$ ipython --no-banner

In [1]: import numpy as np

In [2]: np.set_printoptions(precision=2, suppress=True, linewidth=200)

In [3]: data = np.array([[1, 0, 1, 0], [0, 1, 0, 1], [1, 0, 1, 0], [0, 1, 0, 1]])

In [4]: # 2 blocks once reordered

In [5]: rk = np.linalg.matrix_rank(data)

In [6]: rk
Out[6]: np.int64(2)

In [7]: ns = np.linalg.svd(data)[2][rk:].T

In [8]: [int(np.linalg.matrix_rank(data[:i])) for i in range(1, len(data) + 1)]
Out[8]: [1, 2, 2, 2]

In [9]: np.round(data @ ns, 2) + 0
Out[9]: 
array([[0., 0.],
       [0., 0.],
       [0., 0.],
       [0., 0.]])

In [10]: np.allclose(data @ ns, 0)
Out[10]: True

In [11]: ns.shape
Out[11]: (4, 2)

In [12]: np.linalg.matrix_rank(data.T @ data), np.linalg.matrix_rank(data @ data.T)
Out[12]: (np.int64(2), np.int64(2))

In [13]: [int(np.linalg.matrix_rank(data[:, :j + 1])) for j in range(4)]
Out[13]: [1, 2, 2, 2]

In [14]: ns @ ns.T
Out[14]: 
array([[ 0.5,  0. , -0.5,  0. ],
       [ 0. ,  0.5,  0. , -0.5],
       [-0.5,  0. ,  0.5,  0. ],
       [ 0. , -0.5,  0. ,  0.5]])

In [15]: out = np.array([[3, 2, -2], [2, -1, 2], [3, 2, -2], [3, -3, 1]])

In [16]: np.einsum("ij->j", data)
Out[16]: array([2, 2, 2, 2])

In [17]: np.einsum("ik,kj->ij", data, out)
Out[17]: 
array([[ 6,  4, -4],
       [ 5, -4,  3],
       [ 6,  4, -4],
       [ 5, -4,  3]])

In [18]: np.linalg.matrix_rank(np.vstack([data, out.T]))
Out[18]: np.int64(3)

In [19]: data @ out
Out[19]: 
array([[ 6,  4, -4],
       [ 5, -4,  3],
       [ 6,  4, -4],
       [ 5, -4,  3]])

In [20]: np.einsum("ij,ij->i", data, data)
Out[20]: array([2, 2, 2, 2])

In [21]: np.linalg.matrix_rank(data @ out)
Out[21]: np.int64(2)

In [22]: round(float(np.linalg.norm(data, 2) / np.linalg.norm(data)), 2)
Out[22]: 0.71

In [23]: [round(float(x), 2) for x in np.linalg.svd(data, compute_uv=False)[:3]]
Out[23]: [2.0, 2.0, 0.0]

In [24]: np.linalg.cond(data) > 100
Out[24]: np.True_

In [25]: vals, vecs = np.linalg.eigh(data)

In [26]: x0 = np.array([3, -4, 1, -5])

In [27]: np.abs(data).sum(axis=1).max(), np.abs(vals).max()
Out[27]: (np.int64(2), np.float64(2.0))

In [28]: vecs * np.maximum(vals, 0) @ vecs.T
Out[28]: 
array([[1., 0., 1., 0.],
       [0., 1., 0., 1.],
       [1., 0., 1., 0.],
       [0., 1., 0., 1.]])

In [29]: vecs * np.abs(vals) @ vecs.T
Out[29]: 
array([[1., 0., 1., 0.],
       [0., 1., 0., 1.],
       [1., 0., 1., 0.],
       [0., 1., 0., 1.]])

In [30]: arr = np.loadtxt("data.csv", delimiter=",")

In [31]: arr
Out[31]: 
array([[ 0.03, -5.81, -0.07,  0.03, -5.86, -1.85, -0.01],
       [-0.03, -0.54, -0.04, -0.01, -0.52, -0.09,  0.06],
       [ 0.01, -1.48,  0.12,  0.07, -1.45, -0.47,  0.03],
       [-0.01, -7.67,  0.03,  0.03, -7.64, -2.55,  0.02],
       [ 0.  ,  1.66, -0.03,  0.04,  1.67,  0.56,  0.02],
       [-0.03,  0.17,  0.04, -0.02,  0.23,  0.07,  0.03],
       [-0.02, -3.5 ,  0.06, -0.01, -3.57, -1.23,  0.  ],
       [-0.03, -2.08, -0.01,  0.07, -2.04, -0.66,  0.12],
       [-0.09, -1.56, -0.01, -0.04, -1.65, -0.52, -0.05],
       [-0.03, -0.93, -0.01,  0.  , -0.87, -0.4 ,  0.05],
       [-0.05,  1.72, -0.01, -0.04,  1.67,  0.55, -0.02],
       [-0.04, -0.86, -0.01, -0.03, -0.96, -0.24, -0.02],
       [-0.01, -1.29,  0.05,  0.07, -1.33, -0.39,  0.02],
       [-0.03,  0.48,  0.03, -0.02,  0.39,  0.11,  0.09],
       [-0.02, -2.12,  0.04,  0.06, -2.08, -0.71,  0.01],
       [-0.08, -2.29,  0.05, -0.03, -2.18, -0.73, -0.04],
       [-0.01,  1.61, -0.03,  0.05,  1.56,  0.62,  0.08],
       [ 0.05, -3.61,  0.02,  0.08, -3.6 , -1.23, -0.06],
       [-0.04, -1.14,  0.01,  0.02, -1.17, -0.41,  0.02],
       [ 0.01, -6.67,  0.03, -0.07, -6.71, -2.21,  0.05],
       [-0.01,  2.48, -0.06,  0.02,  2.5 ,  0.84, -0.05],
       [-0.02, -2.43,  0.01, -0.02, -2.46, -0.76,  0.05]])

In [32]: q, vecs = np.linalg.qr(arr[:, :2])[0], np.linalg.qr(arr[:, 2:])[0]

In [33]: sigma = np.linalg.svd(q.T @ vecs, compute_uv=False)

In [34]: (sigma > 0.9).sum()
Out[34]: np.int64(1)

In [35]: sigma
Out[35]: array([1. , 0.4])

In [36]: np.degrees(np.arccos(sigma.clip(0, 1)))
Out[36]: array([ 0.92, 66.19])

In [37]: gram = np.cov(arr, rowvar=False)

In [38]: np.argwhere(np.triu(np.abs(np.corrcoef(arr.T)) > 0.8, 1))
Out[38]: 
array([[1, 4],
       [1, 5],
       [4, 5]])

In [39]: arr.std(axis=0)
Out[39]: array([0.03, 2.59, 0.04, 0.04, 2.59, 0.86, 0.05])

In [40]: gram.shape
Out[40]: (7, 7)

In [41]: gram.round(2) + 0
Out[41]: 
array([[ 0.  , -0.03,  0.  ,  0.  , -0.03, -0.01,  0.  ],
       [-0.03,  7.05, -0.03,  0.  ,  7.05,  2.34,  0.01],
       [ 0.  , -0.03,  0.  ,  0.  , -0.03, -0.01,  0.  ],
       [ 0.  ,  0.  ,  0.  ,  0.  ,  0.  ,  0.  ,  0.  ],
       [-0.03,  7.05, -0.03,  0.  ,  7.05,  2.34,  0.01],
       [-0.01,  2.34, -0.01,  0.  ,  2.34,  0.78,  0.  ],
       [ 0.  ,  0.01,  0.  ,  0.  ,  0.01,  0.  ,  0.  ]])

In [42]: np.median(arr, axis=0)
Out[42]: array([-0.02, -1.39,  0.01,  0.01, -1.39, -0.44,  0.02])

In [43]: round(float(np.corrcoef(arr[:, 1], arr[:, 0])[0, 1]), 2)
Out[43]: -0.32

In [44]: np.round(np.polyfit(arr[:, 1], arr[:, 0], 1), 2) + 0
Out[44]: array([ 0.  , -0.03])

In [45]: np.corrcoef(arr.T)
Out[45]: 
array([[ 1.  , -0.32, -0.01,  0.54, -0.32, -0.31,  0.06],
       [-0.32,  1.  , -0.25,  0.02,  1.  ,  1.  ,  0.04],
       [-0.01, -0.25,  1.  ,  0.09, -0.25, -0.27,  0.05],
       [ 0.54,  0.02,  0.09,  1.  ,  0.03,  0.03,  0.11],
       [-0.32,  1.  , -0.25,  0.03,  1.  ,  1.  ,  0.04],
       [-0.31,  1.  , -0.27,  0.03,  1.  ,  1.  ,  0.05],
       [ 0.06,  0.04,  0.05,  0.11,  0.04,  0.05,  1.  ]])

In [46]: U, sigma, Vt = np.linalg.svd(arr)

In [47]: np.argmax(sigma[:-1] / (sigma[1:] + 1e-6)) + 1
Out[47]: np.int64(1)

In [48]: sigma
Out[48]: array([20.89,  0.26,  0.24,  0.22,  0.16,  0.16,  0.13])

In [49]: out = U[:, :1] @ np.diag(sigma[:1]) @ Vt[:1]

In [50]: np.linalg.matrix_rank(arr, rtol=0.05)
Out[50]: np.int64(1)

In [51]: round(np.linalg.norm(arr - out) / np.linalg.norm(arr), 2)
Out[51]: np.float64(0.02)

In [52]: round(float(np.abs(arr - out).max()), 2)
Out[52]: 0.11

In [53]: np.round(np.linalg.norm(arr - out, 2), 2), round(sigma[1], 2)
Out[53]: (np.float64(0.26), np.float64(0.26))
